In [1]: import numpy as np

In [2]: np.set_printoptions(suppress=True, linewidth=200)

In [3]: def rd(a):
   ...:     return np.round(a, 3) + 0
   ...: 

In [4]: W0 = np.load("sample1.npy")

In [5]: rd(W0)
Out[5]: 
array([[ 0.377, -0.121,  0.195,  0.313,  0.585,  0.093, -0.597],
       [ 0.   ,  0.359, -0.011, -0.009, -0.304, -0.732, -0.493],
       [ 0.209,  0.167,  0.321,  0.638, -0.576,  0.295,  0.019],
       [-0.879,  0.111, -0.001,  0.272,  0.109,  0.205, -0.296],
       [ 0.084,  0.754, -0.168,  0.259,  0.421, -0.064,  0.384],
       [ 0.084,  0.498,  0.239, -0.588, -0.101,  0.492, -0.301],
       [-0.167, -0.02 ,  0.88 , -0.092,  0.185, -0.283,  0.274]])

In [6]: # columns are unit length and at right angles

In [7]: G = W0.T @ W0

In [8]: (W0 @ W0.T).shape
Out[8]: (7, 7)

In [9]: rd(np.trace(G)), rd((W0 ** 2).sum())
Out[9]: (np.float64(7.0), np.float64(7.0))

In [10]: rd(G)
Out[10]: 
array([[1., 0., 0., 0., 0., 0., 0.],
       [0., 1., 0., 0., 0., 0., 0.],
       [0., 0., 1., 0., 0., 0., 0.],
       [0., 0., 0., 1., 0., 0., 0.],
       [0., 0., 0., 0., 1., 0., 0.],
       [0., 0., 0., 0., 0., 1., 0.],
       [0., 0., 0., 0., 0., 0., 1.]])

In [11]: rd(np.linalg.svd(W0, compute_uv=False) ** 2)
Out[11]: array([1., 1., 1., 1., 1., 1., 1.])

In [12]: rd(np.linalg.eigvalsh(G)[::-1])
Out[12]: array([1., 1., 1., 1., 1., 1., 1.])

In [13]: vec = np.array([-1, 1, 2, 1, 0, -2, -2])

In [14]: h = np.maximum(W0 @ vec, 0)

In [15]: rd(np.maximum(W0 @ (3 * vec), 0))
Out[15]: array([3.64 , 8.332, 1.824, 4.325, 0.   , 0.   , 5.498])

In [16]: rd(np.tanh(W0 @ vec))
Out[16]: array([ 0.838,  0.992,  0.543,  0.894, -0.047, -0.078,  0.95 ])

In [17]: M2 = np.array([[3, 4], [0, 1], [1, 4], [4, 4], [4, 2], [5, 3], [4, 3]])

In [18]: np.linalg.matrix_rank(W0 @ M2)
Out[18]: np.int64(2)

In [19]: rd(np.einsum("ij->j", W0))
Out[19]: array([-0.293,  1.747,  1.454,  0.794,  0.32 ,  0.005, -1.009])

In [20]: rd(np.einsum("ij,ij->i", W0, W0))
Out[20]: array([1., 1., 1., 1., 1., 1., 1.])

In [21]: rd(np.linalg.svd(W0, compute_uv=False))
Out[21]: array([1., 1., 1., 1., 1., 1., 1.])

In [22]: rd(W0[:, 5] @ W0[:, 0])
Out[22]: np.float64(0.0)

In [23]: mat = np.loadtxt("x.csv", delimiter=",")

In [24]: mat
Out[24]: 
array([[1.   , 0.7  , 0.49 , 0.343, 0.24 , 0.168, 0.118, 0.082, 0.058, 0.04 , 0.028],
       [0.7  , 1.   , 0.7  , 0.49 , 0.343, 0.24 , 0.168, 0.118, 0.082, 0.058, 0.04 ],
       [0.49 , 0.7  , 1.   , 0.7  , 0.49 , 0.343, 0.24 , 0.168, 0.118, 0.082, 0.058],
       [0.343, 0.49 , 0.7  , 1.   , 0.7  , 0.49 , 0.343, 0.24 , 0.168, 0.118, 0.082],
       [0.24 , 0.343, 0.49 , 0.7  , 1.   , 0.7  , 0.49 , 0.343, 0.24 , 0.168, 0.118],
       [0.168, 0.24 , 0.343, 0.49 , 0.7  , 1.   , 0.7  , 0.49 , 0.343, 0.24 , 0.168],
       [0.118, 0.168, 0.24 , 0.343, 0.49 , 0.7  , 1.   , 0.7  , 0.49 , 0.343, 0.24 ],
       [0.082, 0.118, 0.168, 0.24 , 0.343, 0.49 , 0.7  , 1.   , 0.7  , 0.49 , 0.343],
       [0.058, 0.082, 0.118, 0.168, 0.24 , 0.343, 0.49 , 0.7  , 1.   , 0.7  , 0.49 ],
       [0.04 , 0.058, 0.082, 0.118, 0.168, 0.24 , 0.343, 0.49 , 0.7  , 1.   , 0.7  ],
       [0.028, 0.04 , 0.058, 0.082, 0.118, 0.168, 0.24 , 0.343, 0.49 , 0.7  , 1.   ]])

In [25]: # equal to its transpose

In [26]: q, r_ = np.linalg.qr(mat)

In [27]: rd(abs(r_[0, 0])), rd(np.linalg.norm(mat[:, 0]))
Out[27]: (np.float64(1.4), np.float64(1.4))

In [28]: rd(q @ r_)
Out[28]: 
array([[1.   , 0.7  , 0.49 , 0.343, 0.24 , 0.168, 0.118, 0.082, 0.058, 0.04 , 0.028],
       [0.7  , 1.   , 0.7  , 0.49 , 0.343, 0.24 , 0.168, 0.118, 0.082, 0.058, 0.04 ],
       [0.49 , 0.7  , 1.   , 0.7  , 0.49 , 0.343, 0.24 , 0.168, 0.118, 0.082, 0.058],
       [0.343, 0.49 , 0.7  , 1.   , 0.7  , 0.49 , 0.343, 0.24 , 0.168, 0.118, 0.082],
       [0.24 , 0.343, 0.49 , 0.7  , 1.   , 0.7  , 0.49 , 0.343, 0.24 , 0.168, 0.118],
       [0.168, 0.24 , 0.343, 0.49 , 0.7  , 1.   , 0.7  , 0.49 , 0.343, 0.24 , 0.168],
       [0.118, 0.168, 0.24 , 0.343, 0.49 , 0.7  , 1.   , 0.7  , 0.49 , 0.343, 0.24 ],
       [0.082, 0.118, 0.168, 0.24 , 0.343, 0.49 , 0.7  , 1.   , 0.7  , 0.49 , 0.343],
       [0.058, 0.082, 0.118, 0.168, 0.24 , 0.343, 0.49 , 0.7  , 1.   , 0.7  , 0.49 ],
       [0.04 , 0.058, 0.082, 0.118, 0.168, 0.24 , 0.343, 0.49 , 0.7  , 1.   , 0.7  ],
       [0.028, 0.04 , 0.058, 0.082, 0.118, 0.168, 0.24 , 0.343, 0.49 , 0.7  , 1.   ]])

In [29]: np.allclose(r_.T @ r_, mat.T @ mat)
Out[29]: True

In [30]: rd(q.T @ q)
Out[30]: 
array([[1., 0., 0., 0., 0., 0., 0., 0., 0., 0., 0.],
       [0., 1., 0., 0., 0., 0., 0., 0., 0., 0., 0.],
       [0., 0., 1., 0., 0., 0., 0., 0., 0., 0., 0.],
       [0., 0., 0., 1., 0., 0., 0., 0., 0., 0., 0.],
       [0., 0., 0., 0., 1., 0., 0., 0., 0., 0., 0.],
       [0., 0., 0., 0., 0., 1., 0., 0., 0., 0., 0.],
       [0., 0., 0., 0., 0., 0., 1., 0., 0., 0., 0.],
       [0., 0., 0., 0., 0., 0., 0., 1., 0., 0., 0.],
       [0., 0., 0., 0., 0., 0., 0., 0., 1., 0., 0.],
       [0., 0., 0., 0., 0., 0., 0., 0., 0., 1., 0.],
       [0., 0., 0., 0., 0., 0., 0., 0., 0., 0., 1.]])

In [31]: th = np.radians(15)

In [32]: r_ = np.eye(11)

In [33]: r_[0, 0] = r_[1, 1] = np.cos(th)

In [34]: r_[0, 1], r_[1, 0] = -np.sin(th), np.sin(th)

In [35]: rd(r_)
Out[35]: 
array([[ 0.966, -0.259,  0.   ,  0.   ,  0.   ,  0.   ,  0.   ,  0.   ,  0.   ,  0.   ,  0.   ],
       [ 0.259,  0.966,  0.   ,  0.   ,  0.   ,  0.   ,  0.   ,  0.   ,  0.   ,  0.   ,  0.   ],
       [ 0.   ,  0.   ,  1.   ,  0.   ,  0.   ,  0.   ,  0.   ,  0.   ,  0.   ,  0.   ,  0.   ],
       [ 0.   ,  0.   ,  0.   ,  1.   ,  0.   ,  0.   ,  0.   ,  0.   ,  0.   ,  0.   ,  0.   ],
       [ 0.   ,  0.   ,  0.   ,  0.   ,  1.   ,  0.   ,  0.   ,  0.   ,  0.   ,  0.   ,  0.   ],
       [ 0.   ,  0.   ,  0.   ,  0.   ,  0.   ,  1.   ,  0.   ,  0.   ,  0.   ,  0.   ,  0.   ],
       [ 0.   ,  0.   ,  0.   ,  0.   ,  0.   ,  0.   ,  1.   ,  0.   ,  0.   ,  0.   ,  0.   ],
       [ 0.   ,  0.   ,  0.   ,  0.   ,  0.   ,  0.   ,  0.   ,  1.   ,  0.   ,  0.   ,  0.   ],
       [ 0.   ,  0.   ,  0.   ,  0.   ,  0.   ,  0.   ,  0.   ,  0.   ,  1.   ,  0.   ,  0.   ],
       [ 0.   ,  0.   ,  0.   ,  0.   ,  0.   ,  0.   ,  0.   ,  0.   ,  0.   ,  1.   ,  0.   ],
       [ 0.   ,  0.   ,  0.   ,  0.   ,  0.   ,  0.   ,  0.   ,  0.   ,  0.   ,  0.   ,  1.   ]])

In [36]: M2 = mat @ r_.T

In [37]: np.allclose(np.linalg.norm(mat, axis=1), np.linalg.norm(M2, axis=1))
Out[37]: True

In [38]: rd(np.linalg.det(r_)), rd(np.trace(r_))
Out[38]: (np.float64(1.0), np.float64(10.932))

In [39]: m1 = np.loadtxt("run19.csv", delimiter=",")

In [40]: m1
Out[40]: 
array([[ 2.296,  1.456, -1.098, -0.006,  1.251,  1.533,  1.912, -4.274,  0.571, -1.281,  2.419,  1.364],
       [-2.77 , -1.192,  0.953,  1.55 , -1.99 , -2.92 , -0.47 ,  0.499,  0.432, -2.213, -0.524,  0.111],
       [-1.24 , -0.14 ,  0.532,  1.453, -1.186,  0.792,  1.527,  0.02 ,  0.443, -0.449, -2.162, -0.635],
       [-1.031, -0.266, -0.109,  0.718, -0.018, -0.674,  1.827, -1.951,  0.79 , -1.644, -0.454,  0.951],
       [-1.037,  0.753,  0.367, -0.533, -0.231, -0.675, -0.362, -0.553, -0.783, -1.173,  2.299,  1.062],
       [ 1.861, -0.375, -0.622,  0.739,  1.236,  1.2  , -0.24 , -0.673,  1.346,  0.843, -0.115,  1.078],
       [-2.363, -0.904,  0.767,  2.381, -2.772, -2.119,  1.464, -0.383,  0.754, -2.326, -2.483, -1.506],
       [ 0.403,  1.203,  0.404, -1.587,  1.034,  0.759, -2.145,  0.133, -1.173,  0.859,  4.301,  0.947],
       [-0.359,  0.92 ,  0.97 ,  2.02 , -0.613,  3.395,  1.098,  0.934,  0.577,  0.987, -1.405, -1.624],
       [-1.791, -0.293,  0.304,  1.498, -0.722, -0.658,  0.996,  1.115,  0.435, -1.514, -1.476, -1.167],
       [ 0.555, -1.076, -0.612,  0.474, -0.626, -0.621,  0.287,  0.72 ,  0.767,  0.383, -2.611, -0.104],
       [-1.525, -1.06 ,  0.005,  2.115, -1.102, -1.207,  1.511, -1.721,  1.239, -1.798, -1.396,  0.707],
       [-1.35 , -0.576, -0.4  ,  2.113, -1.661, -0.789,  2.802, -2.709,  1.053, -2.784, -1.589,  1.023],
       [ 1.691,  0.906,  0.548, -0.979,  1.374,  1.996, -2.135,  0.953, -0.179,  1.924,  2.447, -0.33 ],
       [ 0.911,  0.252, -0.23 , -1.444,  1.101,  0.33 , -1.198,  0.555, -0.539,  1.127,  1.514,  0.55 ],
       [-1.549, -0.67 ,  0.961,  1.139, -0.934,  0.109, -0.576,  1.664,  0.198,  0.287, -1.042, -0.25 ],
       [ 1.159,  1.084, -0.105, -0.677,  1.4  ,  3.003, -0.436,  0.636, -0.147,  1.64 ,  1.295,  0.4  ],
       [-1.475, -0.925,  0.104,  1.531, -1.752, -1.988,  1.067,  0.108,  0.351, -1.424, -2.105, -1.014],
       [ 0.289,  0.262, -0.876,  1.056,  0.015,  1.004,  1.957, -1.504,  0.82 , -0.803, -0.851,  0.677],
       [ 1.727,  0.803, -0.327, -1.425,  1.946,  2.754, -0.794,  1.713, -0.954,  2.919,  0.584, -0.362]])

In [41]: rd(np.linalg.norm(m1, 1)), rd(np.linalg.norm(m1, np.inf))
Out[41]: (np.float64(33.072), np.float64(20.222))

In [42]: rd(np.linalg.norm(m1, 2))
Out[42]: np.float64(15.932)

In [43]: rd(np.linalg.norm(m1) ** 2 / np.linalg.norm(m1, 2) ** 2)
Out[43]: np.float64(1.737)

In [44]: rd(np.linalg.norm(m1, "nuc"))
Out[44]: np.float64(46.789)

In [45]: rd(m1[5] @ m1[0])
Out[45]: np.float64(11.09)

In [46]: np.linalg.norm(m1, axis=1).argmax()
Out[46]: np.int64(0)

In [47]: rd(np.linalg.norm(m1, axis=0))
Out[47]: array([6.804, 3.772, 2.724, 6.311, 5.943, 7.682, 6.404, 6.766, 3.398, 7.142, 8.541, 4.055])

In [48]: J = np.load("data.npy")

In [49]: J
Out[49]: 
array([[ 2,  0,  0,  0,  0,  0,  0,  0,  0],
       [ 0,  0,  0,  0,  0,  0,  0,  0,  0],
       [ 0,  0,  1,  0,  0,  0,  0,  0,  0],
       [ 0,  0,  0,  1,  0,  0,  0,  0,  0],
       [ 0,  0,  0,  0,  0,  0,  0,  0,  0],
       [ 0,  0,  0,  0,  0,  1,  0,  0,  0],
       [ 0,  0,  0,  0,  0,  0,  2,  0,  0],
       [ 0,  0,  0,  0,  0,  0,  0, -2,  0],
       [ 0,  0,  0,  0,  0,  0,  0,  0,  0]])

In [50]: U, sigma, vt = np.linalg.svd(J)

In [51]: np.argmax(sigma[:-1] / (sigma[1:] + 1e-6)) + 1
Out[51]: np.int64(6)

In [52]: sigma
Out[52]: array([2., 2., 2., 1., 1., 1., 0., 0., 0.])

In [53]: M2 = U[:, :6] @ np.diag(sigma[:6]) @ vt[:6]

In [54]: M2
Out[54]: 
array([[ 2.,  0.,  0.,  0.,  0.,  0.,  0.,  0.,  0.],
       [ 0.,  0.,  0.,  0.,  0.,  0.,  0.,  0.,  0.],
       [ 0.,  0.,  1.,  0.,  0.,  0.,  0.,  0.,  0.],
       [ 0.,  0.,  0.,  1.,  0.,  0.,  0.,  0.,  0.],
       [ 0.,  0.,  0.,  0.,  0.,  0.,  0.,  0.,  0.],
       [ 0.,  0.,  0.,  0.,  0.,  1.,  0.,  0.,  0.],
       [ 0.,  0.,  0.,  0.,  0.,  0.,  2.,  0.,  0.],
       [ 0.,  0.,  0.,  0.,  0.,  0.,  0., -2.,  0.],
       [ 0.,  0.,  0.,  0.,  0.,  0.,  0.,  0.,  0.]])

In [55]: np.abs(J - M2).max()
Out[55]: np.float64(0.0)

In [56]: rd(np.linalg.norm(J - M2) / np.linalg.norm(J))
Out[56]: np.float64(0.0)

In [57]: ev, vecs = np.linalg.eigh(M2)

In [58]: rd(np.linalg.eigvalsh(M2 + 3 * np.eye(9)))
Out[58]: array([1., 3., 3., 3., 4., 4., 4., 5., 5.])

In [59]: vecs @ np.diag(ev) @ vecs.T
Out[59]: 
array([[ 2.,  0.,  0.,  0.,  0.,  0.,  0.,  0.,  0.],
       [ 0.,  0.,  0.,  0.,  0.,  0.,  0.,  0.,  0.],
       [ 0.,  0.,  1.,  0.,  0.,  0.,  0.,  0.,  0.],
       [ 0.,  0.,  0.,  1.,  0.,  0.,  0.,  0.,  0.],
       [ 0.,  0.,  0.,  0.,  0.,  0.,  0.,  0.,  0.],
       [ 0.,  0.,  0.,  0.,  0.,  1.,  0.,  0.,  0.],
       [ 0.,  0.,  0.,  0.,  0.,  0.,  2.,  0.,  0.],
       [ 0.,  0.,  0.,  0.,  0.,  0.,  0., -2.,  0.],
       [ 0.,  0.,  0.,  0.,  0.,  0.,  0.,  0.,  0.]])

In [60]: vecs.T @ M2 @ vecs
Out[60]: 
array([[-2.,  0.,  0.,  0.,  0.,  0.,  0.,  0.,  0.],
       [ 0.,  0.,  0.,  0.,  0.,  0.,  0.,  0.,  0.],
       [ 0.,  0.,  0.,  0.,  0.,  0.,  0.,  0.,  0.],
       [ 0.,  0.,  0.,  0.,  0.,  0.,  0.,  0.,  0.],
       [ 0.,  0.,  0.,  0.,  1.,  0.,  0.,  0.,  0.],
       [ 0.,  0.,  0.,  0.,  0.,  1.,  0.,  0.,  0.],
       [ 0.,  0.,  0.,  0.,  0.,  0.,  1.,  0.,  0.],
       [ 0.,  0.,  0.,  0.,  0.,  0.,  0.,  2.,  0.],
       [ 0.,  0.,  0.,  0.,  0.,  0.,  0.,  0.,  2.]])

In [61]: ev
Out[61]: array([-2.,  0.,  0.,  0.,  1.,  1.,  1.,  2.,  2.])

In [62]: np.unique(ev.round(6) + 0, return_counts=True)[1]
Out[62]: array([1, 3, 3, 2])

In [63]: vecs.T @ vecs
Out[63]: 
array([[1., 0., 0., 0., 0., 0., 0., 0., 0.],
       [0., 1., 0., 0., 0., 0., 0., 0., 0.],
       [0., 0., 1., 0., 0., 0., 0., 0., 0.],
       [0., 0., 0., 1., 0., 0., 0., 0., 0.],
       [0., 0., 0., 0., 1., 0., 0., 0., 0.],
       [0., 0., 0., 0., 0., 1., 0., 0., 0.],
       [0., 0., 0., 0., 0., 0., 1., 0., 0.],
       [0., 0., 0., 0., 0., 0., 0., 1., 0.],
       [0., 0., 0., 0., 0., 0., 0., 0., 1.]])
